$ python3 -q
>>> import numpy as np
>>> np.set_printoptions(precision=4, suppress=True, linewidth=160, floatmode="fixed")
>>> X = np.load("dump.npy")
>>> X
array([[36,  8,  4],
       [ 8, 68, 54],
       [ 4, 54, 46]])
>>> U, sig, VT = np.linalg.svd(X)
>>> sig
array([113.0971,  35.1268,   1.7761])
>>> A2 = U[:, :2] @ np.diag(sig[:2]) @ VT[:2]
>>> A2
array([[35.9939,  8.0659,  3.9201],
       [ 8.0659, 67.2836, 54.8688],
       [ 3.9201, 54.8688, 44.9464]])
>>> round(np.abs(X - A2).max(), 4)
np.float64(1.0536)
>>> np.linalg.matrix_rank(A2)
np.int64(2)
>>> np.linalg.matrix_rank(X, rtol=0.05)
np.int64(2)
>>> J = np.load("w.npy")
>>> J
array([[5.0000, 1.0000, 1.0000],
       [1.0000, 5.0000, 1.0000],
       [1.0000, 1.0000, 5.0000]])
>>> w, vecs = np.linalg.eigh(J)
>>> round(w.sum(), 4), np.trace(J)
(np.float64(15.0), np.float64(15.0))
>>> np.linalg.svd(J, compute_uv=False)
array([7.0000, 4.0000, 4.0000])
>>> np.round(vecs.T @ vecs, 4) + 0
array([[1.0000, 0.0000, 0.0000],
       [0.0000, 1.0000, 0.0000],
       [0.0000, 0.0000, 1.0000]])
>>> np.abs(vecs[:, -1])
array([0.5774, 0.5774, 0.5774])
>>> np.linalg.eigvalsh(J @ J)
array([16.0000, 16.0000, 49.0000])
>>> rng = np.random.default_rng(724)
>>> labels = rng.permutation(3)
>>> labels
array([1, 0, 2])
>>> A2 = J[labels][:, labels]
>>> np.trace(A2)
np.float64(15.0)
